% ipython --no-banner

In [1]: import numpy as np

In [2]: import numpy.linalg as la

In [3]: np.set_printoptions(precision=2, suppress=True, linewidth=100)

In [4]: def rd(a):
   ...:     return np.round(a, 2) + 0
   ...: 

In [5]: rng = np.random.default_rng(18)

In [6]: M = np.eye(4, dtype=int)[rng.permutation(4)] * np.array([-2, -2, 1, -2])

In [7]: M
Out[7]: 
array([[-2,  0,  0,  0],
       [ 0,  0,  1,  0],
       [ 0, -2,  0,  0],
       [ 0,  0,  0, -2]])

In [8]: T = np.stack([M, 2 * M, M[::-1]])

In [9]: rd(la.norm(T, axis=(1, 2)))
Out[9]: array([3.61, 7.21, 3.61])

In [10]: T.shape
Out[10]: (3, 4, 4)

In [11]: (T @ M.T).shape
Out[11]: (3, 4, 4)

In [12]: la.matrix_rank(T.reshape(3, -1))
Out[12]: np.int64(2)

In [13]: O, R = la.qr(M)

In [14]: np.allclose(R.T @ R, M.T @ M)
Out[14]: True

In [15]: O.shape, R.shape
Out[15]: ((4, 4), (4, 4))

In [16]: O @ R
Out[16]: 
array([[-2.,  0.,  0.,  0.],
       [ 0.,  0.,  1.,  0.],
       [ 0., -2.,  0.,  0.],
       [ 0.,  0.,  0., -2.]])

In [17]: O
Out[17]: 
array([[ 1.,  0.,  0.,  0.],
       [-0.,  0.,  1.,  0.],
       [-0.,  1.,  0.,  0.],
       [-0., -0., -0.,  1.]])

In [18]: np.trace(O @ O.T)
Out[18]: np.float64(4.0)

In [19]: F = np.loadtxt("layer17.csv", delimiter=",")

In [20]: rd(F)
Out[20]: 
array([[-3.  ,  2.19, -2.22, -2.51],
       [-1.87, -2.64,  2.82, -2.57],
       [-1.87, -3.3 , -2.72,  1.78],
       [-3.  ,  1.53,  2.17,  3.  ]])

In [21]: f = np.array([3, 0, -2, 0])

In [22]: A2 = F + np.outer(f, np.eye(4)[0])

In [23]: la.matrix_rank(A2 - F)
Out[23]: np.int64(1)

In [24]: rd(la.det(A2) / la.det(F)), rd(1 + la.solve(F, f)[0])
Out[24]: (np.float64(0.79), np.float64(0.79))

In [25]: rd(A2)
Out[25]: 
array([[ 0.  ,  2.19, -2.22, -2.51],
       [-1.87, -2.64,  2.82, -2.57],
       [-3.87, -3.3 , -2.72,  1.78],
       [-3.  ,  1.53,  2.17,  3.  ]])

In [26]: labels = rng.permutation(4)

In [27]: labels
Out[27]: array([2, 3, 0, 1])

In [28]: A2 = F[labels][:, labels]

In [29]: rd(np.sort(np.abs(la.eigvals(A2))))
Out[29]: array([5., 5., 5., 5.])

In [30]: np.allclose(A2, F)
Out[30]: False

In [31]: rd(la.det(A2)), rd(la.det(F[labels]))
Out[31]: (np.float64(-625.0), np.float64(-625.0))

In [32]: rd(np.trace(F))
Out[32]: np.float64(-5.37)

In [33]: rd((F + F.T) / 2)
Out[33]: 
array([[-3.  ,  0.16, -2.05, -2.75],
       [ 0.16, -2.64, -0.24, -0.52],
       [-2.05, -0.24, -2.72,  1.97],
       [-2.75, -0.52,  1.97,  3.  ]])

In [34]: rd(np.sort(np.abs(la.eigvals(F))))
Out[34]: array([5., 5., 5., 5.])

In [35]: rd(np.abs(la.eigvals(F)).max())
Out[35]: np.float64(5.0)

In [36]: assert F == F.T
ValueError: The truth value of an array with more than one element is ambiguous. Use a.any() or a.all()


In [37]: rd(la.pinv(F))
Out[37]: 
array([[-0.12, -0.07, -0.07, -0.12],
       [ 0.09, -0.11, -0.13,  0.06],
       [-0.09,  0.11, -0.11,  0.09],
       [-0.1 , -0.1 ,  0.07,  0.12]])

In [38]: rd(la.svd(F, compute_uv=False))
Out[38]: array([5., 5., 5., 5.])

In [39]: rd(la.norm(F, axis=0))
Out[39]: array([5., 5., 5., 5.])

In [40]: rd(F.T @ F)
Out[40]: 
array([[25.,  0.,  0.,  0.],
       [ 0., 25.,  0.,  0.],
       [ 0.,  0., 25.,  0.],
       [ 0.,  0.,  0., 25.]])

In [41]: A2 = F / np.sqrt((F ** 2).mean(axis=1, keepdims=True))

In [42]: la.matrix_rank(F - F.mean(axis=1, keepdims=True))
Out[42]: np.int64(3)

In [43]: rd(A2[1])
Out[43]: array([-0.75, -1.06,  1.13, -1.03])

In [44]: la.matrix_rank(A2) == la.matrix_rank(F)
Out[44]: np.True_

In [45]: A2 = np.array([[-1, -3, -3]])

In [46]: X = np.block([[np.zeros((1, 1)), A2], [A2.T, np.zeros((3, 3))]])

In [47]: X
Out[47]: 
array([[ 0., -1., -3., -3.],
       [-1.,  0.,  0.,  0.],
       [-3.,  0.,  0.,  0.],
       [-3.,  0.,  0.,  0.]])

In [48]: Uu, sigma, Vt = la.svd(X)

In [49]: vecs = Vt[:(sigma > 1e-8).sum()]

In [50]: x = X[1] + -1 * X[0] + rng.integers(2) * np.eye(4)[3]

In [51]: x
Out[51]: array([-1.,  1.,  3.,  4.])

In [52]: la.matrix_rank(np.vstack([X, x]))
Out[52]: np.int64(3)

In [53]: rd(np.diag(vecs.T @ vecs))
Out[53]: array([1.  , 0.05, 0.47, 0.47])

In [54]: np.allclose(vecs.T @ vecs @ x, x)
Out[54]: False

In [55]: W0 = np.array([[66, 9, -7, 4], [-2, 60, 0, -9], [-5, -1, -68, 3], [-9, -4, -4, -9]])

In [56]: A2 = la.inv(W0)

In [57]: rd(la.cond(W0))
Out[57]: np.float64(7.82)

In [58]: rd(W0 @ A2)
Out[58]: 
array([[1., 0., 0., 0.],
       [0., 1., 0., 0.],
       [0., 0., 1., 0.],
       [0., 0., 0., 1.]])

In [59]: (np.abs(A2) > 1e-9).astype(int)
Out[59]: 
array([[1, 1, 1, 1],
       [1, 1, 1, 1],
       [1, 1, 1, 1],
       [1, 1, 1, 1]])

In [60]: rd(la.inv(A2))
Out[60]: 
array([[ 66.,   9.,  -7.,   4.],
       [ -2.,  60.,   0.,  -9.],
       [ -5.,  -1., -68.,   3.],
       [ -9.,  -4.,  -4.,  -9.]])

In [61]: rd(la.det(W0) * la.det(A2))
Out[61]: np.float64(1.0)

In [62]: rd(la.slogdet(W0)[0])
Out[62]: np.float64(1.0)

In [63]: C = np.array([[1, -3, 5], [2, -5, 4]])

In [64]: K = rng.normal(size=(21, 2)) @ C + np.array([-3, -3, 2])

In [65]: rd(K)
Out[65]: 
array([[ -2.79,  -3.98,   5.18],
       [  0.79, -12.77,  11.3 ],
       [ -2.01,  -6.89,  12.48],
       [ -0.9 ,  -8.78,   9.4 ],
       [ -1.1 ,  -7.62,   4.97],
       [ -0.34,  -9.9 ,   8.84],
       [ -3.53,  -1.41,  -0.64],
       [ -2.57,  -4.28,   4.05],
       [ -4.52,   0.79,  -0.99],
       [ -2.5 ,  -4.32,   3.38],
       [ -3.09,  -2.74,   1.63],
       [ -3.62,  -1.8 ,   2.85],
       [ -2.61,  -4.32,   4.87],
       [ -3.33,  -2.21,   1.52],
       [ -0.58,  -9.5 ,   9.54],
       [ -3.87,  -0.83,   0.28],
       [ -0.07, -11.26,  13.44],
       [ -4.16,   0.46,  -3.75],
       [ -1.67,  -6.27,   4.33],
       [ -4.71,   1.38,  -2.09],
       [ -5.65,   2.95,   0.72]])

In [66]: f, v = K[12], K[15]

In [67]: rd(f @ f)
Out[67]: np.float64(49.2)

In [68]: rd(f @ v)
Out[68]: np.float64(15.02)

In [69]: p = (f @ v) / (f @ f) * f

In [70]: rd(p)
Out[70]: array([-0.8 , -1.32,  1.49])

In [71]: A2 = np.c_[K[:, :2] @ np.array([[5, 6], [2, 6]]), np.array([3, 0, 2, 3, 1, 0, 0, 2, 0, 3, 3, 1, 1, 1, 2, 0, 3, 3, 2, 1, 0])]

In [72]: rd(A2)
Out[72]: 
array([[-21.92, -40.62,   3.  ],
       [-21.57, -71.85,   0.  ],
       [-23.83, -53.39,   2.  ],
       [-22.07, -58.1 ,   3.  ],
       [-20.72, -52.3 ,   1.  ],
       [-21.51, -61.45,   0.  ],
       [-20.47, -29.64,   0.  ],
       [-21.39, -41.09,   2.  ],
       [-21.02, -22.37,   0.  ],
       [-21.13, -40.89,   3.  ],
       [-20.94, -35.  ,   3.  ],
       [-21.7 , -32.5 ,   1.  ],
       [-21.7 , -41.6 ,   1.  ],
       [-21.06, -33.24,   1.  ],
       [-21.9 , -60.48,   2.  ],
       [-21.01, -28.18,   0.  ],
       [-22.86, -67.98,   3.  ],
       [-19.85, -22.16,   3.  ],
       [-20.89, -47.65,   2.  ],
       [-20.77, -19.97,   1.  ],
       [-22.34, -16.19,   0.  ]])

In [73]: la.matrix_rank(np.c_[K, A2])
Out[73]: np.int64(4)

In [74]: rd(la.lstsq(K, A2[:, 0])[0])
Out[74]: array([5., 2., 0.])

In [75]: labels = K[:, 1] > np.median(K[:, 1])

In [76]: f = K[labels].mean(axis=0) - K[~labels].mean(axis=0)

In [77]: np.argsort(-np.abs(f).round(6), kind="stable")
Out[77]: array([2, 1, 0])

In [78]: ((K - K.mean(axis=0)) @ f > 0).astype(int)
Out[78]: array([0, 0, 0, 0, 0, 0, 1, 1, 1, 1, 1, 1, 0, 1, 0, 1, 0, 1, 0, 1, 1])

In [79]: rd((((K - K.mean(axis=0)) @ f > 0) == labels).mean())
Out[79]: np.float64(0.86)

In [80]: rd(f)
Out[80]: array([-2.69,  7.07, -7.4 ])

In [81]: x = np.array([1, 1, 1])

In [82]: target = K @ x

In [83]: rd(la.lstsq(K, target)[0])
Out[83]: array([1., 1., 1.])

In [84]: target = target + 0.02 * rng.normal(size=21)

In [85]: rd(target)
Out[85]: 
array([-1.62, -0.69,  3.57, -0.29, -3.75, -1.38, -5.61, -2.74, -4.71, -3.45, -4.21, -2.58, -2.11,
       -4.01, -0.56, -4.43,  2.09, -7.46, -3.61, -5.44, -1.95])

In [86]: b, *_ = la.lstsq(K, target)

In [87]: rd(la.norm(target - K @ b))
Out[87]: np.float64(0.1)

In [88]: rd(b)
Out[88]: array([1., 1., 1.])

In [89]: rd(K.T @ (target - K @ b))
Out[89]: array([0., 0., 0.])

In [90]: b.round()
Out[90]: array([1., 1., 1.])

In [91]: data = np.loadtxt("x.csv", delimiter=",")

In [92]: data
Out[92]: 
array([[ -9., -11.,  -7.,  -8.],
       [  0.,  -2.,   2.,   1.],
       [  3.,   1.,   5.,   4.]])

In [93]: f = np.array([1, -3])

In [94]: np.correlate(data[1], data[2], "full")
Out[94]: array([ 0., -8., -2., 12.,  1.,  7.,  3.])

In [95]: np.array([np.convolve(row, f, "same") for row in data])
Out[95]: 
array([[ -9.,  16.,  26.,  13.],
       [  0.,  -2.,   8.,  -5.],
       [  3.,  -8.,   2., -11.]])

In [96]: np.convolve(data[1], f)
Out[96]: array([ 0., -2.,  8., -5., -3.])

In [97]: np.cross(data[1, :3], data[2, :3])
Out[97]: array([-12.,   6.,   6.])

In [98]: Uu, sigma, Vt = la.svd(data)

In [99]: vecs = Vt[:(sigma > 1e-8).sum()]

In [100]: x = data[1] + 2 * data[0] + rng.integers(2) * np.eye(4)[2]

In [101]: x
Out[101]: array([-18., -24., -11., -15.])

In [102]: rd(vecs.T @ vecs)
Out[102]: 
array([[ 0.26,  0.31,  0.2 ,  0.23],
       [ 0.31,  0.83, -0.2 ,  0.06],
       [ 0.2 , -0.2 ,  0.6 ,  0.4 ],
       [ 0.23,  0.06,  0.4 ,  0.31]])

In [103]: la.matrix_rank(np.vstack([data, x]))
Out[103]: np.int64(3)

In [104]: C2 = F.T @ F

In [105]: rd(la.svd(F, compute_uv=False) ** 2)
Out[105]: array([25., 25., 25., 25.])

In [106]: (F @ F.T).shape
Out[106]: (4, 4)

In [107]: np.trace(C2), (F ** 2).sum()
Out[107]: (np.float64(100.0), np.float64(100.0))

In [108]: rd(la.eigvalsh(C2)[::-1])
Out[108]: array([25., 25., 25., 25.])

In [109]: la.matrix_rank(C2)
Out[109]: np.int64(4)

In [110]: rd(np.diag(C2))
Out[110]: array([25., 25., 25., 25.])

In [111]: rd(C2)
Out[111]: 
array([[25.,  0.,  0.,  0.],
       [ 0., 25.,  0.,  0.],
       [ 0.,  0., 25.,  0.],
       [ 0.,  0.,  0., 25.]])

In [112]: rd(la.norm(data[0] - data[2]))
Out[112]: np.float64(24.0)

In [113]: rd(la.norm(data, axis=1))
Out[113]: array([17.75,  3.  ,  7.14])

In [114]: la.norm(data, axis=1).argmax()
Out[114]: np.int64(0)

In [115]: rd(la.norm(data[0], 1)), rd(la.norm(data[0], np.inf))
Out[115]: (np.float64(35.0), np.float64(11.0))

In [116]: rd(la.norm(data, axis=0))
Out[116]: array([ 9.49, 11.22,  8.83,  9.  ])

In [117]: rd(la.norm(data, 2))
Out[117]: np.float64(18.75)

In [118]: m1 = np.array([[2, 2, 2], [2, -2, -2], [-2, -2, 2]])

In [119]: m1[:, 2] = 3 * m1[:, 1]

In [120]: m1
Out[120]: 
array([[ 2,  2,  6],
       [ 2, -2, -6],
       [-2, -2, -6]])

In [121]: rd(la.eigvals(m1).sum().real)
Out[121]: np.float64(-6.0)

In [122]: rd(la.det(2 * m1)), rd(la.det(m1))
Out[122]: (np.float64(0.0), np.float64(0.0))

In [123]: rd(la.det(m1[::-1]))
Out[123]: np.float64(0.0)

In [124]: rd(la.norm(m1, 2) / la.norm(m1))
Out[124]: np.float64(0.96)

In [125]: labels = rng.permutation(3)

In [126]: labels
Out[126]: array([0, 2, 1])

In [127]: A2 = m1[labels][:, labels]

In [128]: rd(np.sort(np.abs(la.eigvals(A2))))
Out[128]: array([0.  , 1.12, 7.12])

In [129]: rd(la.det(A2)), rd(la.det(m1[labels]))
Out[129]: (np.float64(0.0), np.float64(0.0))

In [130]: np.allclose(A2, m1)
Out[130]: False

In [131]: proj = K @ la.solve(K.T @ K, K.T)

In [132]: rd(np.trace(proj))
Out[132]: np.float64(3.0)

In [133]: np.allclose(proj @ proj, proj)
Out[133]: True

In [134]: Uu, sigma, Vt = la.svd(m1)

In [135]: np.argmax(sigma[:-1] / (sigma[1:] + 1e-6)) + 1
Out[135]: np.int64(2)

In [136]: A2 = Uu[:, :2] @ np.diag(sigma[:2]) @ Vt[:2]

In [137]: rd(la.norm(m1 - A2) / la.norm(m1))
Out[137]: np.float64(0.0)

In [138]: rd(A2)
Out[138]: 
array([[ 2.,  2.,  6.],
       [ 2., -2., -6.],
       [-2., -2., -6.]])

In [139]: la.matrix_rank(m1, rtol=0.05)
Out[139]: np.int64(2)

In [140]: rd(la.norm(m1 - A2, 2)), rd(sigma[2])
Out[140]: (np.float64(0.0), np.float64(0.0))

In [141]: C = np.sign(np.array([[-2, 4, -2], [5, -5, 5], [-5, -4, 2]]))

In [142]: A2 = (np.tril(C, -1) + np.eye(3)) @ (np.triu(C, 1) + np.eye(3))

In [143]: vals = np.array([2, 3, 1])

In [144]: A = np.rint(A2 * vals @ la.inv(A2)) + 0

In [145]: A
Out[145]: 
array([[ 1.,  1.,  0.],
       [-2.,  2., -2.],
       [ 2., -1.,  3.]])

In [146]: w1 = np.array([[-4, -3, -2, 0, -1], [0, 0, 4, 5, 5], [-2, -1, 1, 1, -3]])

In [147]: b = np.array([-2, 0, -1, 4, 3])

In [148]: act = np.maximum(A @ w1 + b, 0)

In [149]: act
Out[149]: 
array([[ 0.,  0.,  1.,  9.,  7.],
       [10.,  8.,  9., 12., 21.],
       [ 0.,  0.,  0.,  2.,  0.]])

In [150]: rd((act > 0).mean(axis=0))
Out[150]: array([0.33, 0.33, 0.67, 1.  , 0.67])

In [151]: C = np.array([[0, 9], [5, 6], [1, 5], [7, 6], [9, 2]])

In [152]: act @ C
Out[152]: 
array([[127.,  73.],
       [322., 297.],
       [ 14.,  12.]])

In [153]: (act @ C).round(6).argmax(axis=1)
Out[153]: array([0, 0, 0])

In [154]: A2 = np.array([[0, 2, 2], [0, 0, 1]])

In [155]: C = np.kron(A2, act)

In [156]: rd(la.norm(C, 2)), rd(la.norm(A2, 2) * la.norm(act, 2))
Out[156]: (np.float64(88.56), np.float64(88.56))

In [157]: f = np.array([-3, 0, 4])

In [158]: A2 = A + np.outer(f, np.eye(3)[1])

In [159]: A2
Out[159]: 
array([[ 1., -2.,  0.],
       [-2.,  2., -2.],
       [ 2.,  3.,  3.]])

In [160]: la.matrix_rank(la.inv(A2) - la.inv(A), tol=1e-8)
Out[160]: np.int64(1)

In [161]: vals, vecs = la.eigh(X)

In [162]: x = np.array([3, -1, -1, 3])

In [163]: x @ X @ x / (x @ x), rd(vals[0]), rd(vals[-1])
Out[163]: (np.float64(-1.5), np.float64(-4.36), np.float64(4.36))

In [164]: x @ X @ x
Out[164]: np.float64(-30.0)

In [165]: np.abs(X).sum(axis=1).max(), rd(np.abs(vals).max())
Out[165]: (np.float64(7.0), np.float64(4.36))
